$ python3 -q
>>> import numpy as np
>>> np.set_printoptions(suppress=True, linewidth=160)
>>> data = np.load("arr.npy")
>>> print(data)
[[-1  0  2]
 [ 3 -5 -2]
 [ 0  0  0]
 [-1  0  2]
 [ 0  0  0]
 [ 2 -5  0]
 [ 3 -2 -1]
 [ 3 -2 -1]
 [ 0  0  0]
 [ 3 -2 -1]
 [ 0  0  0]
 [-1  0  2]
 [ 0  0  0]
 [ 0 -3 -1]
 [-1  0  2]
 [ 0 -3 -1]
 [ 3 -2 -1]
 [-1 -3  1]
 [ 0 -3 -1]
 [ 0  0  0]
 [-1  0  2]
 [ 0  0  0]
 [ 0  0  0]
 [-1 -3  1]]
>>> # row 3 repeats row 0
>>> basis = data[[2, 18]].astype(float)
>>> for _ in range(3):
...     labels = np.linalg.norm(data[:, None] - basis, axis=-1).argmin(axis=1)
...     basis = np.array([data[labels == j].mean(axis=0) for j in range(2)])
... 
>>> print(labels)
[0 1 0 0 0 1 1 1 0 1 0 0 0 1 0 1 1 1 1 0 0 0 0 1]
>>> print(np.bincount(labels))
[13 11]
>>> print(basis.round(2))
[[-0.38  0.    0.77]
 [ 1.36 -3.   -0.64]]
>>> Xc = data - data.mean(axis=1)
Traceback (most recent call last):
  File "<python-input-10>", line 1, in <module>
    Xc = data - data.mean(axis=1)
         ~~~~~^~~~~~~~~~~~~~~~~~~
ValueError: operands could not be broadcast together with shapes (24,3) (24,) 
>>> Xc = data - data.mean(axis=0)
>>> Uu, sv, Vh = np.linalg.svd(Xc, full_matrices=False)
>>> print(np.abs(Uu[:, 0]).argmax())
1
>>> print(np.searchsorted(np.cumsum(sv ** 2) / (sv ** 2).sum(), 0.9) + 1)
2
>>> print(np.abs(Vh[0]).argmax())
1
>>> print((np.sign(Uu[:, 0]) == np.sign(Uu[0, 0])).astype(int))
[1 0 1 1 1 0 0 0 1 0 1 1 1 0 1 0 0 1 0 1 1 1 1 1]
>>> print(np.round(Xc.mean(axis=0), 2) + 0)
[0. 0. 0.]
>>> Y = np.array([[1, 4], [0, 2], [3, 2], [4, 4]])
>>> basis = np.array([[0, 1, 3, 2], [3, 2, 3, -2]])
>>> rng = np.random.default_rng(139)
>>> W0 = Y @ basis + 0.3 * rng.normal(size=(4, 4))
>>> print(W0.round(2))
[[11.74  8.55 14.92 -6.28]
 [ 6.14  4.3   5.95 -4.68]
 [ 5.49  7.03 15.43  2.  ]
 [11.98 12.42 24.14  0.14]]
>>> Y = np.array([[-5, 5], [0, 0]])
>>> basis = np.kron(Y, W0)
>>> print(np.linalg.matrix_rank(basis))
4
>>> print(round(float(np.linalg.norm(basis, 2)), 2), round(float(np.linalg.norm(Y, 2) * np.linalg.norm(W0, 2)), 2))
292.35 292.35
>>> print(np.argsort(-np.linalg.norm(W0, axis=0).round(6), kind="stable")[:3])
[2 0 1]
>>> print(np.linalg.matrix_rank(W0, rtol=0.1))
2
>>> Y = np.linalg.inv(W0)
>>> print((np.abs(Y) > 1e-9).astype(int))
[[1 1 1 1]
 [1 1 1 1]
 [1 1 1 1]
 [1 1 1 1]]
>>> print(np.round(np.linalg.inv(Y), 2))
[[11.74  8.55 14.92 -6.28]
 [ 6.14  4.3   5.95 -4.68]
 [ 5.49  7.03 15.43  2.  ]
 [11.98 12.42 24.14  0.14]]
>>> print(np.allclose(Y, W0.T))
False
>>> print(round(float(np.linalg.det(W0) * np.linalg.det(Y)), 2))
1.0
>>> Uu, sv, Vh = np.linalg.svd(W0)
>>> print(sv.round(2))
[41.34  8.86  0.59  0.38]
>>> print(np.argmax(sv[:-1] / (sv[1:] + 1e-6)) + 1)
2
>>> Y = Uu[:, :2] @ np.diag(sv[:2]) @ Vh[:2]
>>> print(np.linalg.matrix_rank(W0, rtol=0.05))
2
>>> print(round(np.abs(W0 - Y).max(), 2))
0.27
>>> print(np.linalg.matrix_rank(Y))
2
>>> print(round(float(np.linalg.norm(W0 - Y) / np.linalg.norm(W0)), 2))
0.02
